$ python3 -q
>>> import numpy as np
>>> np.set_printoptions(precision=2, suppress=True, linewidth=200, legacy="1.25")
>>> feats = np.diag(np.array([1, 4, 4, 1, 0, 0, 2, 0, 4]))
>>> print(feats)
[[1 0 0 0 0 0 0 0 0]
 [0 4 0 0 0 0 0 0 0]
 [0 0 4 0 0 0 0 0 0]
 [0 0 0 1 0 0 0 0 0]
 [0 0 0 0 0 0 0 0 0]
 [0 0 0 0 0 0 0 0 0]
 [0 0 0 0 0 0 2 0 0]
 [0 0 0 0 0 0 0 0 0]
 [0 0 0 0 0 0 0 0 4]]
>>> print(np.argsort(-np.linalg.norm(feats, axis=0).round(6), kind="stable")[:3])
[1 2 8]
>>> print(np.linalg.cond(feats) > 100)
True
>>> print(np.linalg.svd(feats, compute_uv=False))
[4. 4. 4. 2. 1. 1. 0. 0. 0.]
>>> print(np.linalg.pinv(feats))
[[1.   0.   0.   0.   0.   0.   0.   0.   0.  ]
 [0.   0.25 0.   0.   0.   0.   0.   0.   0.  ]
 [0.   0.   0.25 0.   0.   0.   0.   0.   0.  ]
 [0.   0.   0.   1.   0.   0.   0.   0.   0.  ]
 [0.   0.   0.   0.   0.   0.   0.   0.   0.  ]
 [0.   0.   0.   0.   0.   0.   0.   0.   0.  ]
 [0.   0.   0.   0.   0.   0.   0.5  0.   0.  ]
 [0.   0.   0.   0.   0.   0.   0.   0.   0.  ]
 [0.   0.   0.   0.   0.   0.   0.   0.   0.25]]
>>> print(feats @ feats.T)
[[ 1  0  0  0  0  0  0  0  0]
 [ 0 16  0  0  0  0  0  0  0]
 [ 0  0 16  0  0  0  0  0  0]
 [ 0  0  0  1  0  0  0  0  0]
 [ 0  0  0  0  0  0  0  0  0]
 [ 0  0  0  0  0  0  0  0  0]
 [ 0  0  0  0  0  0  4  0  0]
 [ 0  0  0  0  0  0  0  0  0]
 [ 0  0  0  0  0  0  0  0 16]]
>>> print(feats[:, 7] @ feats[:, 0])
0
>>> print(np.linalg.norm(feats, axis=0))
[1. 4. 4. 1. 0. 0. 2. 0. 4.]
>>> print(feats @ np.linalg.pinv(feats) @ feats)
[[1. 0. 0. 0. 0. 0. 0. 0. 0.]
 [0. 4. 0. 0. 0. 0. 0. 0. 0.]
 [0. 0. 4. 0. 0. 0. 0. 0. 0.]
 [0. 0. 0. 1. 0. 0. 0. 0. 0.]
 [0. 0. 0. 0. 0. 0. 0. 0. 0.]
 [0. 0. 0. 0. 0. 0. 0. 0. 0.]
 [0. 0. 0. 0. 0. 0. 2. 0. 0.]
 [0. 0. 0. 0. 0. 0. 0. 0. 0.]
 [0. 0. 0. 0. 0. 0. 0. 0. 4.]]
>>> print(np.allclose(feats[:-1].T @ np.linalg.lstsq(feats[:-1].T, feats[-1])[0], feats[-1]))
False
>>> try:
...     np.linalg.inv(feats)
... except np.linalg.LinAlgError as e:
...     print(e)
... 
Singular matrix
>>> B = np.array([[0, 2, 5, 0], [0, 3, 5, 5], [1, 5, 0, 3], [1, 3, 3, 4]])
>>> F = np.block([[np.zeros((4, 4)), B], [B.T, np.zeros((4, 4))]])
>>> print(F)
[[0. 0. 0. 0. 0. 2. 5. 0.]
 [0. 0. 0. 0. 0. 3. 5. 5.]
 [0. 0. 0. 0. 1. 5. 0. 3.]
 [0. 0. 0. 0. 1. 3. 3. 4.]
 [0. 0. 1. 1. 0. 0. 0. 0.]
 [2. 3. 5. 3. 0. 0. 0. 0.]
 [5. 5. 0. 3. 0. 0. 0. 0.]
 [0. 5. 3. 4. 0. 0. 0. 0.]]
>>> print(np.round(np.linalg.eigvalsh(F).min(), 2))
-11.33
>>> print(np.all(np.linalg.eigvalsh(F) > 0))
False
>>> def softmax(z):
...     e = np.exp(z - z.max(axis=-1, keepdims=True))
...     return e / e.sum(axis=-1, keepdims=True)
... 
>>> print(np.round(softmax(F[1]), 2) + 0)
[0.   0.   0.   0.   0.   0.06 0.46 0.46]
>>> print(softmax(F).sum(axis=1))
[1. 1. 1. 1. 1. 1. 1. 1.]
>>> S = F @ F.T / np.sqrt(8)
>>> print(softmax(S).round(6).argmax(axis=1))
[1 1 2 1 5 5 6 7]
>>> print(np.round(softmax(S)[1] @ F, 2) + 0)
[0.   0.   0.   0.   0.   3.   4.99 4.99]
>>> print(F - F[0])
[[ 0.  0.  0.  0.  0.  0.  0.  0.]
 [ 0.  0.  0.  0.  0.  1.  0.  5.]
 [ 0.  0.  0.  0.  1.  3. -5.  3.]
 [ 0.  0.  0.  0.  1.  1. -2.  4.]
 [ 0.  0.  1.  1.  0. -2. -5.  0.]
 [ 2.  3.  5.  3.  0. -2. -5.  0.]
 [ 5.  5.  0.  3.  0. -2. -5.  0.]
 [ 0.  5.  3.  4.  0. -2. -5.  0.]]
>>> print(np.count_nonzero(F))
24
>>> print(np.abs(F).max())
5.0
>>> print(F.sum(axis=0))
[ 7. 13.  9. 11.  2. 13. 13. 12.]
>>> print(F.shape)
(8, 8)
>>> print(F.mean(axis=0))
[0.88 1.62 1.12 1.38 0.25 1.62 1.62 1.5 ]
>>> print(np.unravel_index(np.abs(F).argmax(), F.shape))
(0, 6)
>>> F[:, 8]
Traceback (most recent call last):
  File "<python-input-32>", line 1, in <module>
    F[:, 8]
    ~^^^^^^
IndexError: index 8 is out of bounds for axis 1 with size 8
>>> K = np.load("test1.npy")
>>> print(K)
[[-0.4 -1.  -0.8  1.   0.8  1.   2.4  0.2 -1.3]
 [ 1.  -0.7 -0.2  0.5  1.3 -1.1  0.6  1.5 -1. ]
 [ 0.5  1.5 -1.3  2.  -1.1 -1.5 -0.5 -0.8  0.2]
 [ 1.   0.7  1.   0.6  1.3  0.6  1.5 -0.9  1.3]
 [ 1.  -6.  15.  -3.   5.   0.  -3.   9.  -1. ]
 [ 0.8 -0.8 -1.  -0.7  0.7  0.1  0.1  0.2 -0.5]
 [-0.6  0.4  1.6 -0.2 -1.8 -0.9 -1.6  0.6 -0.3]
 [ 0.  -0.9 -1.3 -0.6 -1.8  2.1 -0.3 -0.5 -0.6]
 [ 0.9 -0.7  0.1 -0.1  1.1  0.7 -0.1  0.2 -1.3]
 [-1.5 -0.3 -0.3 -0.9 -1.4  2.3  0.2 -0.2 -1.4]
 [-0.5  0.2  0.3  1.4 -1.8  0.   0.9 -0.7 -0.1]
 [-1.7  0.1  1.8 -0.6  0.   0.3 -0.1 -0.6  1.9]
 [-1.8  0.6  1.  -0.5  1.5 -0.5 -0.7 -0.3 -0.3]
 [-0.4 -0.3  1.9 -0.9  1.3 -1.  -0.4  0.4  1.6]
 [-0.1 -0.8  0.4  0.8 -2.1  0.6 -0.5  1.3 -0.7]
 [ 1.6  0.7  0.3  2.9 -0.5  1.4  0.5 -0.6 -2.1]
 [-3.1  1.7 -1.4  3.  -0.1  1.6  1.1 -0.3  0.2]
 [ 1.6  0.2  0.6  0.2  0.3 -0.7  0.5  0.6 -0.4]
 [-1.1  0.6  1.3  0.   0.6  0.8  1.   0.3 -0.9]
 [-2.3 -1.  -3.3  0.1 -0.8  0.8  0.2  0.5 -0.6]
 [ 0.4  1.3  0.4  2.4 -0.6 -0.6 -0.4  0.5  1.5]]
>>> r0, r1 = K[4], K[6]
>>> print(r0 @ r1)
23.1
>>> print(r0 @ r0)
387.0
>>> p = (r0 @ r1) / (r0 @ r0) * r0
>>> print(np.outer(r0, r1))
[[ -0.6   0.4   1.6  -0.2  -1.8  -0.9  -1.6   0.6  -0.3]
 [  3.6  -2.4  -9.6   1.2  10.8   5.4   9.6  -3.6   1.8]
 [ -9.    6.   24.   -3.  -27.  -13.5 -24.    9.   -4.5]
 [  1.8  -1.2  -4.8   0.6   5.4   2.7   4.8  -1.8   0.9]
 [ -3.    2.    8.   -1.   -9.   -4.5  -8.    3.   -1.5]
 [ -0.    0.    0.   -0.   -0.   -0.   -0.    0.   -0. ]
 [  1.8  -1.2  -4.8   0.6   5.4   2.7   4.8  -1.8   0.9]
 [ -5.4   3.6  14.4  -1.8 -16.2  -8.1 -14.4   5.4  -2.7]
 [  0.6  -0.4  -1.6   0.2   1.8   0.9   1.6  -0.6   0.3]]
>>> print(np.linalg.matrix_rank(np.outer(r0, r1)))
1
>>> print(p)
[ 0.06 -0.36  0.9  -0.18  0.3   0.   -0.18  0.54 -0.06]
>>> print(r1 - p)
[-0.66  0.76  0.7  -0.02 -2.1  -0.9  -1.42  0.06 -0.24]
>>> print((r1 - p) @ r0)
0.0
>>> print(round(np.linalg.norm(r0 + r1) ** 2 + np.linalg.norm(r0 - r1) ** 2, 2))
794.36
>>> vec = np.array([1, 0, 0, 3, 2, 2, 1, 3, 3])
>>> rhs = K @ vec
>>> coef, lr = np.zeros(9), 1 / np.linalg.norm(K, 2) ** 2
>>> for i in range(10):
...     coef -= lr * K.T @ (K @ coef - rhs)
...     if i % 2 == 0: print(i, round(np.linalg.norm(K @ coef - rhs), 2))
... 
0 23.01
2 20.23
4 17.95
6 16.08
8 14.55
>>> print(round(float(np.linalg.cond(K)), 2))
15.38
>>> Xc = K - K.mean(axis=0)
>>> V = np.linalg.svd(Xc)[2][:1]
>>> B = Xc - Xc @ V.T @ V
>>> print((Xc @ V.T).std(axis=0))
[4.4]
>>> print(np.round(np.diag(V.T @ V), 2) + 0)
[0.01 0.09 0.58 0.04 0.07 0.   0.03 0.18 0.  ]
>>> cov = np.cov(K, rowvar=False)
>>> print(np.argwhere(np.triu(np.abs(np.corrcoef(K.T)) > 0.8, 1)))
[[1 7]
 [2 7]]
>>> print(K.std(axis=0))
[1.28 1.53 3.41 1.4  1.6  1.03 1.09 2.01 1.05]
>>> print(np.median(K, axis=0))
[-0.1  0.1  0.3  0.1  0.   0.3  0.1  0.2 -0.5]
>>> print(cov.shape)
(9, 9)
>>> print(np.argsort(-K.std(axis=0).round(6), kind="stable"))
[2 7 4 1 3 0 6 8 5]
>>> m1 = np.array([[-2, 0, 0, 0, 0, 0],
...     [-1, -1, 0, 0, 0, 0],
...     [1, -1, -2, 0, 0, 0],
...     [1, -2, -1, 0, 0, 0],
...     [0, 0, 1, 0, 0, 0],
...     [-2, 0, -2, 1, -1, 2]])
>>> print(m1)
[[-2  0  0  0  0  0]
 [-1 -1  0  0  0  0]
 [ 1 -1 -2  0  0  0]
 [ 1 -2 -1  0  0  0]
 [ 0  0  1  0  0  0]
 [-2  0 -2  1 -1  2]]
>>> rng = np.random.default_rng(9060)
>>> B = m1 + rng.integers(-2, 3, (6, 4)) @ rng.integers(-2, 3, (4, 6))
>>> print(B)
[[ -6  -7   6   3   6   3]
 [ -9 -11   8   3   8   4]
 [ -7  -9   6   6   0   2]
 [  3  -5   3   7   2   4]
 [  7   3   0   4  -2   1]
 [ -5  -6   5   9  -1   5]]
>>> print(np.linalg.matrix_rank(B - m1, tol=1e-8))
4
>>> Uu, sv, vt = np.linalg.svd(m1)
>>> print(np.argmax(sv[:-1] / (sv[1:] + 1e-6)) + 1)
4
>>> print(sv.round(2) + 0)
[4.04 3.51 1.84 0.99 0.   0.  ]
>>> B = Uu[:, :4] @ np.diag(sv[:4]) @ vt[:4]
>>> print(np.linalg.matrix_rank(B))
4
>>> print(np.linalg.matrix_rank(m1, rtol=0.05))
4
>>> print(round(np.linalg.norm(m1 - B) / np.linalg.norm(m1), 2))
0.0
>>> print(B.round(2) + 0)
[[-2.  0.  0.  0.  0.  0.]
 [-1. -1.  0.  0.  0.  0.]
 [ 1. -1. -2.  0.  0.  0.]
 [ 1. -2. -1.  0.  0.  0.]
 [ 0.  0.  1.  0.  0.  0.]
 [-2.  0. -2.  1. -1.  2.]]
>>> Xc = K - K.mean(axis=0)
>>> Uu, sv, vt = np.linalg.svd(Xc, full_matrices=False)
>>> print(np.abs(vt[0]).argmax())
2
>>> print(np.round((sv ** 2).sum() ** 2 / (sv ** 4).sum(), 2))
1.95
>>> print(np.round(sv ** 2 / (sv ** 2).sum(), 2) + 0)
[0.71 0.08 0.06 0.05 0.05 0.03 0.02 0.01 0.  ]
>>> print(np.searchsorted(np.cumsum(sv ** 2) / (sv ** 2).sum(), 0.9) + 1)
5
>>> print(np.round(Xc.mean(axis=0), 2) + 0)
[0. 0. 0. 0. 0. 0. 0. 0. 0.]
